In [1]: import numpy as np

In [2]: np.set_printoptions(suppress=True, linewidth=140)

In [3]: rnd = lambda a: np.round(a, 2) + 0

In [4]: A = np.array([[0.9, -0.3, 1.4, 0.4, -0.9, 1.4, -0.8],
   ...:     [0.0, 0.0, -0.6, -1.4, -0.4, -1.1, 0.2],
   ...:     [0.4, -1.3, 1.3, -1.7, 0.0, -2.0, -1.2]])

In [5]: rng = np.random.default_rng(703110)

In [6]: A[0] = A[1] + 0.1 * rng.normal(size=7)

In [7]: rnd(A)
Out[7]: 
array([[-0.02,  0.07, -0.66, -1.34, -0.47, -1.2 ,  0.08],
       [ 0.  ,  0.  , -0.6 , -1.4 , -0.4 , -1.1 ,  0.2 ],
       [ 0.4 , -1.3 ,  1.3 , -1.7 ,  0.  , -2.  , -1.2 ]])

In [8]: [round(float(x), 2) for x in np.linalg.svd(A, compute_uv=False)[:3]]
Out[8]: [3.9, 2.06, 0.14]

In [9]: np.argsort(-np.linalg.norm(A, axis=0).round(6), kind="stable")[:3]
Out[9]: array([5, 3, 2])

In [10]: U, sigma, Vh = np.linalg.svd(A)

In [11]: np.argmax(sigma[:-1] / (sigma[1:] + 1e-6)) + 1
Out[11]: np.int64(2)

In [12]: Y = U[:, :2] @ np.diag(sigma[:2]) @ Vh[:2]

In [13]: np.linalg.matrix_rank(A, rtol=0.05)
Out[13]: np.int64(2)

In [14]: np.linalg.matrix_rank(Y)
Out[14]: np.int64(2)

In [15]: rnd(np.abs(A - Y).max())
Out[15]: np.float64(0.07)

In [16]: rnd(np.linalg.norm(A - Y, 2)), rnd(sigma[2])
Out[16]: (np.float64(0.14), np.float64(0.14))

In [17]: x = np.array([0, 0, -1, -1, -1, -2, -1])

In [18]: rnd(np.einsum("ij,j->i", A, x))
Out[18]: array([4.8, 4.4, 5.6])

In [19]: rnd(A @ x)
Out[19]: array([4.8, 4.4, 5.6])

In [20]: np.linalg.norm(A @ x) <= np.linalg.norm(A, 2) * np.linalg.norm(x) + 1e-9
Out[20]: np.True_

In [21]: (A @ x).argmax()
Out[21]: np.int64(2)

In [22]: rnd(A @ np.eye(7)[4])
Out[22]: array([-0.47, -0.4 ,  0.  ])

In [23]: m1 = np.load("case19.npy")

In [24]: m1
Out[24]: 
array([[ -2.05,   1.99,   0.01, -27.94,  10.05,  16.04, -19.99],
       [ -1.99,   2.02,  -0.02, -28.13,   9.98,  16.02, -19.93],
       [ 11.97,   5.97, -13.98,  13.95,   3.99, -17.99,  11.94],
       [  7.05,   1.93,  -6.95,  20.95,  -3.13, -16.9 ,  15.9 ],
       [ 21.96,  14.04, -27.99,  -0.09,  18.04, -19.94,   4.01],
       [ 12.08,   6.05, -13.99,  13.85,   3.96, -18.  ,  12.  ],
       [-32.95, -21.05,  41.98,   0.03, -26.97,  29.96,  -6.01],
       [-28.01, -17.05,  35.06,  -6.99, -20.02,  29.02, -10.05]])

In [25]: U, sigma, Vh = np.linalg.svd(m1)

In [26]: rnd(sigma)
Out[26]: array([114.46,  63.59,   0.2 ,   0.12,   0.05,   0.04,   0.03])

In [27]: np.argmax(sigma[:-1] / (sigma[1:] + 1e-6)) + 1
Out[27]: np.int64(2)

In [28]: Y = U[:, :2] @ np.diag(sigma[:2]) @ Vh[:2]

In [29]: np.linalg.matrix_rank(Y)
Out[29]: np.int64(2)

In [30]: rnd(np.abs(m1 - Y).max())
Out[30]: np.float64(0.09)

In [31]: np.linalg.matrix_rank(m1, rtol=0.05)
Out[31]: np.int64(2)

In [32]: rnd(np.linalg.norm(m1 - Y, 2)), rnd(sigma[2])
Out[32]: (np.float64(0.2), np.float64(0.2))

In [33]: t = np.radians(120)

In [34]: Rm = np.eye(7)

In [35]: Rm[6, 6] = Rm[4, 4] = np.cos(t)

In [36]: Rm[6, 4], Rm[4, 6] = -np.sin(t), np.sin(t)

In [37]: rnd(Rm)
Out[37]: 
array([[ 1.  ,  0.  ,  0.  ,  0.  ,  0.  ,  0.  ,  0.  ],
       [ 0.  ,  1.  ,  0.  ,  0.  ,  0.  ,  0.  ,  0.  ],
       [ 0.  ,  0.  ,  1.  ,  0.  ,  0.  ,  0.  ,  0.  ],
       [ 0.  ,  0.  ,  0.  ,  1.  ,  0.  ,  0.  ,  0.  ],
       [ 0.  ,  0.  ,  0.  ,  0.  , -0.5 ,  0.  ,  0.87],
       [ 0.  ,  0.  ,  0.  ,  0.  ,  0.  ,  1.  ,  0.  ],
       [ 0.  ,  0.  ,  0.  ,  0.  , -0.87,  0.  , -0.5 ]])

In [38]: Y = A @ Rm.T

In [39]: rnd(np.linalg.det(Rm)), np.trace(Rm)
Out[39]: (np.float64(1.0), np.float64(4.0))

In [40]: np.allclose(A @ A.T, Y @ Y.T)
Out[40]: True

In [41]: np.allclose(np.linalg.norm(A, axis=1), np.linalg.norm(Y, axis=1))
Out[41]: True

In [42]: rnd(np.linalg.svd(A, compute_uv=False)), rnd(np.linalg.svd(Y, compute_uv=False))
Out[42]: (array([3.9 , 2.06, 0.14]), array([3.9 , 2.06, 0.14]))

In [43]: X = np.loadtxt("dump.csv", delimiter=",")

In [44]: X
Out[44]: 
array([[ -0.2,   1.7,   0.1,   1.3,  -1.4,   1. ,   1.2],
       [  1.3,   0.9,  -1. ,   1. ,  -1.1,   0.3,   1.2],
       [  0.4,  -1.3,   0. ,  -1. ,   0.7,   0. ,   0.2],
       [  0.4,   0.3,   0.3,   0.8,   0. ,   0.8,  -1.6],
       [  0.7,  -1. ,  -0.7,  -0.6,   0.7,  -1.1,   0.5],
       [  1.1,  -1.7,  -1.1,   1.5,  -0.5,   1.3,  -0.4],
       [ -0.2,   0.6,  -0.1,   0.8,  -0.8,   0.2,  -1.3],
       [  0.1,   0.6,  -0.9,  -0.5,  -0.5,  -0.2,   0. ],
       [  0.1,  -0.3,  -0.2,   0. ,  -2. ,  -1.5,  -1.5],
       [  1.7,   1.4,   0.4,  -0.2,  -2.2,  -0.8,   0.3],
       [ -0.7,  -0.3,   1.1,  -0.2,  -0.7,   1.8,  -0.1],
       [  1.8,  -0.9,   1. ,  -0.3,  -2.1,   0.2,  -0.7],
       [ -0.3,   0.8,   2. ,   0.4,   1.4,   0.3,  -1.3],
       [ -3.1,  -0.3,   1.4,   0.2,  -0.9,   0.5,   0.5],
       [  0.4,  -1.3,   0. ,  -0.5,  -0.7,  -1. ,  -0.6],
       [ -0.2,  -0.2,   2.3,  -0.6,  -1.7,   1.1,  -0.7],
       [ -0.7,  -0.3,  -1.2,  -1.3,   0.9,   1.1,  -0.1],
       [  1.1,   0.9,  -0.6,  -0.9,  -0.7,   0. ,  -0.6],
       [  1.8,   0.3,  -0.8,   1. ,   1.3,  -1. ,   0.9],
       [  0.5,   0.2,  -1.6,   1.2,   0.7,   2.2,   0.9],
       [  0.1,  -1.1,  -1.2,   0.7,  -1. ,   0.5,  -0.3],
       [  0.5,  -0.3,   0.8,   0.1,   1.5,   1.1,   0.7],
       [ 20. , -20. ,  16. , -14. , -26. , -16. , -20. ],
       [  1. ,  -0.3,  -0.5,   0.6,   0.7,   1.5,   2. ]])

In [45]: G = np.cov(X, rowvar=False)

In [46]: np.argsort(-X.std(axis=0).round(6), kind="stable")
Out[46]: array([4, 6, 1, 0, 5, 2, 3])

In [47]: G.shape
Out[47]: (7, 7)

In [48]: rnd(np.linalg.eigvalsh(G)[::-1])
Out[48]: array([108.23,   1.63,   1.16,   0.8 ,   0.69,   0.55,   0.35])

In [49]: rnd(np.corrcoef(X[:, 4], X[:, 6])[0, 1])
Out[49]: np.float64(0.97)

In [50]: u, v = X[0], X[7]

In [51]: u @ u
Out[51]: np.float64(9.03)

In [52]: rnd(u @ v)
Out[52]: np.float64(0.76)

In [53]: p = (u @ v) / (u @ u) * u

In [54]: rnd(p)
Out[54]: array([-0.02,  0.14,  0.01,  0.11, -0.12,  0.08,  0.1 ])

In [55]: (v - p) @ u
Out[55]: np.float64(0.0)

In [56]: proj = X @ np.linalg.solve(X.T @ X, X.T)

In [57]: np.allclose(proj @ proj, proj)
Out[57]: True

In [58]: lab = rng.permutation(7)

In [59]: Y = X[:, lab] * rng.choice([-1, 1], 7)

In [60]: Y
Out[60]: 
array([[  0.1,  -1.3,  -1.7,  -1.2,   0.2,   1. ,  -1.4],
       [ -1. ,  -1. ,  -0.9,  -1.2,  -1.3,   0.3,  -1.1],
       [  0. ,   1. ,   1.3,  -0.2,  -0.4,   0. ,   0.7],
       [  0.3,  -0.8,  -0.3,   1.6,  -0.4,   0.8,   0. ],
       [ -0.7,   0.6,   1. ,  -0.5,  -0.7,  -1.1,   0.7],
       [ -1.1,  -1.5,   1.7,   0.4,  -1.1,   1.3,  -0.5],
       [ -0.1,  -0.8,  -0.6,   1.3,   0.2,   0.2,  -0.8],
       [ -0.9,   0.5,  -0.6,  -0. ,  -0.1,  -0.2,  -0.5],
       [ -0.2,  -0. ,   0.3,   1.5,  -0.1,  -1.5,  -2. ],
       [  0.4,   0.2,  -1.4,  -0.3,  -1.7,  -0.8,  -2.2],
       [  1.1,   0.2,   0.3,   0.1,   0.7,   1.8,  -0.7],
       [  1. ,   0.3,   0.9,   0.7,  -1.8,   0.2,  -2.1],
       [  2. ,  -0.4,  -0.8,   1.3,   0.3,   0.3,   1.4],
       [  1.4,  -0.2,   0.3,  -0.5,   3.1,   0.5,  -0.9],
       [  0. ,   0.5,   1.3,   0.6,  -0.4,  -1. ,  -0.7],
       [  2.3,   0.6,   0.2,   0.7,   0.2,   1.1,  -1.7],
       [ -1.2,   1.3,   0.3,   0.1,   0.7,   1.1,   0.9],
       [ -0.6,   0.9,  -0.9,   0.6,  -1.1,   0. ,  -0.7],
       [ -0.8,  -1. ,  -0.3,  -0.9,  -1.8,  -1. ,   1.3],
       [ -1.6,  -1.2,  -0.2,  -0.9,  -0.5,   2.2,   0.7],
       [ -1.2,  -0.7,   1.1,   0.3,  -0.1,   0.5,  -1. ],
       [  0.8,  -0.1,   0.3,  -0.7,  -0.5,   1.1,   1.5],
       [ 16. ,  14. ,  20. ,  20. , -20. , -16. , -26. ],
       [ -0.5,  -0.6,   0.3,  -2. ,  -1. ,   1.5,   0.7]])

In [61]: U, _, Vh = np.linalg.svd(X.T @ Y)

In [62]: rnd(np.linalg.lstsq(X, Y)[0])
Out[62]: 
array([[ 0.,  0.,  0.,  0., -1.,  0.,  0.],
       [ 0.,  0., -1.,  0.,  0.,  0.,  0.],
       [ 1.,  0.,  0.,  0.,  0.,  0.,  0.],
       [ 0., -1.,  0.,  0.,  0.,  0.,  0.],
       [ 0.,  0.,  0.,  0.,  0.,  0.,  1.],
       [ 0.,  0.,  0.,  0.,  0.,  1.,  0.],
       [ 0.,  0.,  0., -1.,  0.,  0.,  0.]])

In [63]: rnd(U @ Vh)
Out[63]: 
array([[ 0.,  0.,  0.,  0., -1.,  0.,  0.],
       [ 0.,  0., -1.,  0.,  0.,  0.,  0.],
       [ 1.,  0.,  0.,  0.,  0.,  0.,  0.],
       [ 0., -1.,  0.,  0.,  0.,  0.,  0.],
       [ 0.,  0.,  0.,  0.,  0.,  0.,  1.],
       [ 0.,  0.,  0.,  0.,  0.,  1.,  0.],
       [ 0.,  0.,  0., -1.,  0.,  0.,  0.]])
